>>> import numpy as np
>>> from numpy import linalg as LA
>>> np.set_printoptions(suppress=True, linewidth=140)
>>> rnd = lambda a: np.round(a, 3) + 0
>>> rng = np.random.default_rng(6360)
>>> labels = rng.integers(0, 3, 3)
>>> E = np.array([[2, 1, 1], [2, 0, 0], [0, 2, 2]]) * (labels[:, None] == labels)
>>> print(E)
[[2 0 0]
 [0 0 0]
 [0 2 2]]
>>> # triangular: eigenvalues sit on the diagonal
>>> print([round(float(x), 3) for x in LA.svd(E, compute_uv=False)[:3]])
[2.828, 2.0, 0.0]
>>> print(LA.lstsq(E[:-1].T, E[-1])[2])
1
>>> Y = np.array([[-1, -5], [0, -2]])
>>> basis = np.array([[1, 3, 1], [3, 0, 2], [1, 3, 3]])
>>> M = np.kron(Y, basis)
>>> print(M)
[[ -1  -3  -1  -5 -15  -5]
 [ -3   0  -2 -15   0 -10]
 [ -1  -3  -3  -5 -15 -15]
 [  0   0   0  -2  -6  -2]
 [  0   0   0  -6   0  -4]
 [  0   0   0  -2  -6  -6]]
>>> q, evecs = LA.qr(M[:, :5])[0], LA.qr(M[:, 5:])[0]
>>> sigma = LA.svd(q.T @ evecs, compute_uv=False)
>>> print(rnd(np.degrees(np.arccos(sigma.clip(0, 1)))))
[8.069]
>>> w1 = np.array([[0, 2, 1, 5, 0],
...     [3, 3, 0, 0, 4],
...     [4, 0, 3, 1, 1],
...     [5, 3, 4, 5, 2],
...     [0, 2, 0, 2, 4],
...     [0, 5, 4, 1, 2]])
>>> b = np.array([1, 5, 0, 5, 2])
>>> act = np.maximum(M @ w1 + b, 0)
>>> print(LA.matrix_rank(act))
0
>>> basis = np.array([[6, 3, 1], [9, 1, 9], [9, 6, 4], [1, 6, 8], [3, 9, 9]])
>>> print((act @ basis).round(6).argmax(axis=1))
[0 0 0 0 0 0]
>>> print(w1 @ basis)
[[ 32  38  62]
 [ 57  48  66]
 [ 55  45  33]
 [104  90 106]
 [ 32  50  70]
 [ 88  53  87]]
